$ python -q
>>> import numpy as np
>>> np.set_printoptions(precision=2, suppress=True, linewidth=100, legacy="1.25")
>>> u = np.array([-1, 1, 3, 1])
>>> rng = np.random.default_rng(398)
>>> data = np.outer(rng.normal(size=21), u) + 0.05 * rng.normal(size=(21, 4))
>>> data
array([[ 1.03, -1.  , -2.74, -1.02],
       [ 0.85, -0.96, -2.69, -0.91],
       [ 1.33, -1.4 , -4.06, -1.37],
       [-0.62,  0.72,  2.12,  0.75],
       [-0.05,  0.17,  0.26,  0.07],
       [ 0.86, -0.89, -2.52, -0.87],
       [ 1.44, -1.52, -4.34, -1.46],
       [ 0.31, -0.38, -0.96, -0.39],
       [ 0.65, -0.66, -1.79, -0.65],
       [-0.63,  0.54,  1.55,  0.56],
       [ 0.3 , -0.35, -1.06, -0.32],
       [ 0.51, -0.52, -1.62, -0.51],
       [ 0.52, -0.55, -1.79, -0.51],
       [-0.24,  0.25,  0.61,  0.25],
       [-1.11,  1.16,  3.19,  1.05],
       [ 0.05, -0.02, -0.27, -0.08],
       [-0.17,  0.26,  0.75,  0.15],
       [ 0.04,  0.08,  0.03, -0.01],
       [ 0.75, -0.78, -2.33, -0.83],
       [ 0.23, -0.25, -0.72, -0.16],
       [ 0.8 , -0.89, -2.46, -0.76]])
>>> cov = np.cov(data, rowvar=False)
>>> np.argsort(-data.std(axis=0).round(6), kind="stable")
array([2, 1, 3, 0])
>>> print(np.median(data, axis=0))
[ 0.31 -0.38 -1.06 -0.39]
>>> data.std(axis=0)
array([0.64, 0.68, 1.91, 0.65])
>>> np.corrcoef(data.T)
array([[ 1., -1., -1., -1.],
       [-1.,  1.,  1.,  1.],
       [-1.,  1.,  1.,  1.],
       [-1.,  1.,  1.,  1.]])
>>> np.polyfit(data[:, 0], data[:, 1], 1)
array([-1.06,  0.01])
>>> np.round(np.linalg.eigvalsh(cov)[::-1], 2) + 0
array([5.2, 0. , 0. , 0. ])
>>> cen = data - data.mean(axis=0)
>>> vecs = np.linalg.svd(cen)[2][:1]
>>> Y = cen - cen @ vecs.T @ vecs
>>> np.round(np.linalg.norm(Y) / np.linalg.norm(cen), 2)
0.04
>>> (cen @ vecs.T).std(axis=0)
array([2.23])
>>> Y.std(axis=0)
array([0.05, 0.03, 0.03, 0.04])
>>> np.cov(cen @ vecs.T, rowvar=False)
array(5.2)
>>> x0 = np.array([4, 4, 2, 1])
>>> rhs = data @ x0
>>> beta, lr = np.zeros(4), 1 / np.linalg.norm(data, 2) ** 2
>>> for i in range(250):
...     beta -= lr * data.T @ (data @ beta - rhs)
...     if i % 50 == 0: print(i, round(np.linalg.norm(data @ beta - rhs), 2))
... 
0 1.11
50 1.09
100 1.07
150 1.05
200 1.03
>>> round(float(np.linalg.cond(data)), 2)
71.19
>>> beta
array([-0.21,  0.77,  1.91,  0.48])
